>>> import numpy as np
>>> np.set_printoptions(precision=1, suppress=True, linewidth=200, legacy="1.25")
>>> rd = lambda a: np.round(a, 1) + 0
>>> F = np.load("mat.npy")
>>> F
array([[-1.9,  2.1, -2.2,  1.4, -0.3,  1.4, -2.6],
       [-3.4,  4.5, -5. ,  2.9,  0. ,  2.3, -4.7],
       [-0.4,  0.3, -0.8,  0.2, -0.1,  0.8, -0.7],
       [-0.3,  0.5, -0.1,  0.7,  0.3,  0.6, -0.8],
       [ 0.5, -1.2,  1. , -1.5, -0.2, -0.8,  1.2],
       [-3.2,  4.5, -4.2,  2.8,  0.2,  3.2, -4.4],
       [-1.1,  2.2, -1.7,  0.5,  0.5,  0.8, -1.6],
       [-2.7,  4. , -4.5,  3.4, -0.2,  2.4, -4.5],
       [-0.3, -0.2, -0.1, -0.2, -0.1,  0.1, -0.7],
       [ 1.1, -1.7,  1.3, -1.1, -0.7, -1.4,  1.9],
       [-2.8,  4.4, -4.6,  2.6, -0.2,  2.5, -4.7],
       [ 0. ,  0.9, -1.5,  0.4,  0.5,  0.4, -0.8],
       [ 2.8, -3.4,  4.2, -2.6, -0.8, -2.2,  3.7],
       [-0.8,  0.8, -0.8,  0.4,  0.2, -0.1, -0.6],
       [-0.3,  0.9, -1.3,  0.9, -0.2,  1.1, -1.1],
       [ 0.2, -1.2,  1. , -0.8,  0.3, -1.1,  1.2],
       [-0.4,  0.8, -0.8,  0.9,  0. ,  0.7, -1.4],
       [-0.7,  1.2, -1.5,  1.1,  0.1,  1. , -1.3],
       [ 2.9, -3.9,  3.9, -2.4, -0.3, -2. ,  4.3],
       [-2.1,  2.6, -2.8,  1.7,  0.3,  1.8, -3. ],
       [-0.1, -1. ,  0.9, -0.4,  0.1, -0.1,  0.6],
       [ 1. , -1.8,  1.5, -1. ,  0.4, -0.6,  1.1],
       [-1.3,  1.4, -1.1,  1.3,  0.3,  1.2, -1.5],
       [ 1.1, -1.6,  1.5, -1.2, -0.1, -1.7,  2.1],
       [-1.1,  1.4, -1.3,  0.9, -0.1,  1.4, -1.4],
       [ 1.2, -2.3,  1.7, -1.4,  0.3, -1.1,  2.3],
       [ 0. ,  0.2,  0.8, -0.2,  0.1,  0.5,  0.9],
       [-0.2, -0.3, -0.2,  0.6, -0.1,  0. , -0.8],
       [ 2. , -2.1,  1.9, -0.6, -0.3, -1. ,  1.7],
       [ 1.2, -1.7,  2. , -1.1,  0.1, -0.6,  1. ],
       [-1.9,  3.3, -2.8,  1.9, -0.4,  2.4, -3.5],
       [ 0.9, -1.5,  1.9, -1.1, -0.1, -1.7,  1.6],
       [-1.3,  0.8, -1.8,  0.5, -0.1,  0.9, -1.2],
       [ 0.8, -1.3,  1. , -0.9,  0.3, -1.4,  1.5],
       [-2.2,  2.2, -2.3,  1.4, -0.4,  1.2, -2.4]])
>>> cen = F - F.mean(axis=1)
Traceback (most recent call last):
  File "<python-input-5>", line 1, in <module>
    cen = F - F.mean(axis=1)
          ~~^~~~~~~~~~~~~~~~
ValueError: operands could not be broadcast together with shapes (35,7) (35,) 
>>> cen = F - F.mean(axis=0)
>>> U, s, Vt = np.linalg.svd(cen, full_matrices=False)
>>> rd(cen.mean(axis=0))
array([0., 0., 0., 0., 0., 0., 0.])
>>> np.abs(U[:, 0]).argmax()
18
>>> rd(np.abs(Vt[-1]))
array([0.4, 0.1, 0.1, 0.6, 0.2, 0.1, 0.6])
>>> W0 = np.loadtxt("x.csv", delimiter=",")
>>> rd(W0)
array([[ 2.3, -1.5,  0. ,  0.2,  2.1, -1.2],
       [ 0.4,  0.2,  0.7, -2.6,  0.2,  3. ],
       [ 0.5,  2.6,  0.2,  1.4,  2.4,  0.8],
       [ 0.4,  1.8, -0.4, -2.9, -0.6, -2.1],
       [ 2.2,  0.9,  3.8,  0.4, -1.6, -1. ]])
>>> rd(np.linalg.norm(W0, 2))
5.0
>>> rd(np.linalg.norm(W0) ** 2 / np.linalg.norm(W0, 2) ** 2)
3.4
>>> rd(W0[2] @ W0[0])
1.6
>>> np.linalg.norm(W0, axis=1).argmax()
4
>>> rd(np.linalg.norm(W0, 1)), rd(np.linalg.norm(W0, np.inf))
(8.1, 9.9)
>>> rd(np.linalg.norm(W0, "nuc"))
20.5
